$ ipython --no-banner

In [1]: import numpy as np

In [2]: np.set_printoptions(precision=2, suppress=True, linewidth=160)

In [3]: def tidy(a):
   ...:     return np.round(a, 2) + 0
   ...: 

In [4]: X = np.load("layer6.npy")

In [5]: X
Out[5]: 
array([[  1.08,  -4.41,  -6.84],
       [ -2.32,   2.09,   0.15],
       [  1.85,  -0.77,  -3.5 ],
       [ -3.23,   0.02,  -1.65],
       [  4.  ,   7.57,   4.08],
       [  7.56,   9.25,   4.94],
       [-13.81,  -4.28,  -3.53],
       [ -2.49,   6.07,   4.03],
       [  1.91,   6.68,   3.67],
       [-12.13,  -5.36,  -4.92],
       [ -7.13,  -0.79,  -1.59],
       [ -1.03,   4.81,   2.5 ],
       [ -0.94,   9.01,   6.53],
       [  1.73,   0.81,  -1.95],
       [  4.87,   6.85,   3.2 ],
       [  3.33,   2.66,  -0.5 ],
       [ -3.76,   4.92,   3.19],
       [  6.78,   0.58,  -3.25],
       [  8.06,   8.63,   4.24],
       [ 11.82,   3.06,  -1.94],
       [  2.74,   1.52,  -1.47],
       [  3.6 ,   6.99,   3.61],
       [ -3.17,  -1.98,  -3.59]])

In [6]: q, r_ = np.linalg.qr(X)

In [7]: np.allclose(r_.T @ r_, X.T @ X)
Out[7]: True

In [8]: q.shape, r_.shape
Out[8]: ((23, 3), (3, 3))

In [9]: arr = np.abs(np.array([[2, 1, 1, 2], [2, 0, 3, 0], [1, 3, 1, 1], [3, 3, 3, 3]])) + np.eye(4)

In [10]: arr = arr / arr.sum(axis=1, keepdims=True)

In [11]: tidy(arr)
Out[11]: 
array([[0.43, 0.14, 0.14, 0.29],
       [0.33, 0.17, 0.5 , 0.  ],
       [0.14, 0.43, 0.29, 0.14],
       [0.23, 0.23, 0.23, 0.31]])

In [12]: x0 = np.array([0, 2, 3, 1])

In [13]: a = np.maximum(arr @ x0, 0)

In [14]: tidy(np.maximum(arr @ (3 * x0), 0))
Out[14]: array([3.  , 5.5 , 5.57, 4.38])

In [15]: tidy(a)
Out[15]: array([1.  , 1.83, 1.86, 1.46])

In [16]: tidy(np.tanh(arr @ x0))
Out[16]: array([0.76, 0.95, 0.95, 0.9 ])

In [17]: np.flatnonzero(a > 1e-9)
Out[17]: array([0, 1, 2, 3])

In [18]: tidy(arr * (a > 1e-9)[:, None])
Out[18]: 
array([[0.43, 0.14, 0.14, 0.29],
       [0.33, 0.17, 0.5 , 0.  ],
       [0.14, 0.43, 0.29, 0.14],
       [0.23, 0.23, 0.23, 0.31]])

In [19]: tidy(np.linalg.det(arr[::-1]))
Out[19]: np.float64(-0.01)

In [20]: tidy(np.linalg.eigvals(arr).sum().real)
Out[20]: np.float64(1.19)

In [21]: tidy(np.einsum("ij,ji->", arr, arr))
Out[21]: np.float64(1.15)

In [22]: tidy(np.kron(np.eye(2, dtype=int), arr))
Out[22]: 
array([[0.43, 0.14, 0.14, 0.29, 0.  , 0.  , 0.  , 0.  ],
       [0.33, 0.17, 0.5 , 0.  , 0.  , 0.  , 0.  , 0.  ],
       [0.14, 0.43, 0.29, 0.14, 0.  , 0.  , 0.  , 0.  ],
       [0.23, 0.23, 0.23, 0.31, 0.  , 0.  , 0.  , 0.  ],
       [0.  , 0.  , 0.  , 0.  , 0.43, 0.14, 0.14, 0.29],
       [0.  , 0.  , 0.  , 0.  , 0.33, 0.17, 0.5 , 0.  ],
       [0.  , 0.  , 0.  , 0.  , 0.14, 0.43, 0.29, 0.14],
       [0.  , 0.  , 0.  , 0.  , 0.23, 0.23, 0.23, 0.31]])

In [23]: x0 = np.array([2, 0, 0])

In [24]: rhs = X @ x0

In [25]: tidy(np.linalg.pinv(X) @ X)
Out[25]: 
array([[1., 0., 0.],
       [0., 1., 0.],
       [0., 0., 1.]])

In [26]: tidy(np.linalg.solve(X.T @ X, X.T @ rhs))
Out[26]: array([2., 0., 0.])

In [27]: rng = np.random.default_rng(57126)

In [28]: rhs = rhs + 0.05 * rng.normal(size=23)

In [29]: tidy(rhs)
Out[29]: 
array([  2.11,  -4.62,   3.76,  -6.38,   7.97,  15.24, -27.63,  -5.05,   3.82, -24.28, -14.26,  -2.03,  -1.87,   3.4 ,   9.65,   6.64,  -7.57,  13.53,  16.12,
        23.67,   5.52,   7.22,  -6.31])

In [30]: b, *_ = np.linalg.lstsq(X, rhs)

In [31]: tidy(X.T @ (rhs - X @ b))
Out[31]: array([0., 0., 0.])

In [32]: tidy(np.linalg.norm(rhs - X @ b))
Out[32]: np.float64(0.23)

In [33]: tidy(b)
Out[33]: array([2., 0., 0.])

In [34]: B = np.linalg.inv(arr)

In [35]: (np.abs(B) > 1e-9).astype(int)
Out[35]: 
array([[1, 1, 1, 1],
       [1, 1, 1, 1],
       [1, 1, 1, 1],
       [1, 1, 1, 1]])

In [36]: tidy(np.linalg.slogdet(arr)[0])
Out[36]: np.float64(-1.0)

In [37]: tidy(np.linalg.det(arr) * np.linalg.det(B))
Out[37]: np.float64(1.0)

In [38]: tidy(arr @ B)
Out[38]: 
array([[1., 0., 0., 0.],
       [0., 1., 0., 0.],
       [0., 0., 1., 0.],
       [0., 0., 0., 1.]])

In [39]: data = np.loadtxt("mat.csv", delimiter=",")

In [40]: tidy(data)
Out[40]: 
array([[0.5 , 0.12, 0.38, 0.  ],
       [0.  , 0.44, 0.22, 0.33],
       [0.  , 0.4 , 0.2 , 0.4 ],
       [0.29, 0.29, 0.14, 0.29]])

In [41]: tidy(np.sort(np.abs(np.linalg.eigvals(data)))[::-1])
Out[41]: array([1.  , 0.19, 0.15, 0.15])

In [42]: tidy(data @ np.ones(4))
Out[42]: array([1., 1., 1., 1.])

In [43]: p = np.eye(4)[0]

In [44]: for _ in range(3):
    ...:     p = p @ data
    ...:     print(p.round(2))
    ...: 
[0.5  0.12 0.38 0.  ]
[0.25 0.27 0.29 0.19]
[0.18 0.32 0.24 0.26]

In [45]: F = np.loadtxt("sample14.csv", delimiter=",")

In [46]: F
Out[46]: 
array([[1., 2., 0., 0.],
       [2., 2., 2., 0.],
       [0., 2., 1., 2.],
       [0., 0., 2., 0.]])

In [47]: w, V = np.linalg.eigh(F)

In [48]: x0 = np.array([-2, 2, 1, 5])

In [49]: tidy(V * np.maximum(w, 0) @ V.T)
Out[49]: 
array([[ 1.34,  1.62,  0.35, -0.2 ],
       [ 1.62,  2.5 ,  1.42,  0.45],
       [ 0.35,  1.42,  1.89,  1.17],
       [-0.2 ,  0.45,  1.17,  0.86]])

In [50]: (np.sign(V[:, -1].round(6)) == np.sign(V[0, -1].round(6))).astype(int)
Out[50]: array([1, 1, 1, 1])

In [51]: tidy(x0 @ F @ x0 / (x0 @ x0)), tidy(w[0]), tidy(w[-1])
Out[51]: (np.float64(0.74), np.float64(-2.19), np.float64(4.59))

In [52]: tidy(V * np.abs(w) @ V.T)
Out[52]: 
array([[ 1.69,  1.23,  0.69, -0.39],
       [ 1.23,  3.  ,  0.84,  0.89],
       [ 0.69,  0.84,  2.77,  0.34],
       [-0.39,  0.89,  0.34,  1.71]])

In [53]: tidy(np.linalg.eigvalsh(F[1:, 1:]))
Out[53]: array([-2.,  1.,  4.])

In [54]: blk = np.stack([X, -1 * X, X[::-1]])

In [55]: blk.shape
Out[55]: (3, 23, 3)

In [56]: blk.sum(axis=0)
Out[56]: 
array([[ -3.17,  -1.98,  -3.59],
       [  3.6 ,   6.99,   3.61],
       [  2.74,   1.52,  -1.47],
       [ 11.82,   3.06,  -1.94],
       [  8.06,   8.63,   4.24],
       [  6.78,   0.58,  -3.25],
       [ -3.76,   4.92,   3.19],
       [  3.33,   2.66,  -0.5 ],
       [  4.87,   6.85,   3.2 ],
       [  1.73,   0.81,  -1.95],
       [ -0.94,   9.01,   6.53],
       [ -1.03,   4.81,   2.5 ],
       [ -7.13,  -0.79,  -1.59],
       [-12.13,  -5.36,  -4.92],
       [  1.91,   6.68,   3.67],
       [ -2.49,   6.07,   4.03],
       [-13.81,  -4.28,  -3.53],
       [  7.56,   9.25,   4.94],
       [  4.  ,   7.57,   4.08],
       [ -3.23,   0.02,  -1.65],
       [  1.85,  -0.77,  -3.5 ],
       [ -2.32,   2.09,   0.15],
       [  1.08,  -4.41,  -6.84]])

In [57]: tidy(np.linalg.norm(blk, axis=(1, 2)))
Out[57]: array([41.85, 41.85, 41.85])

In [58]: np.linalg.matrix_rank(blk.reshape(3, -1))
Out[58]: np.int64(2)
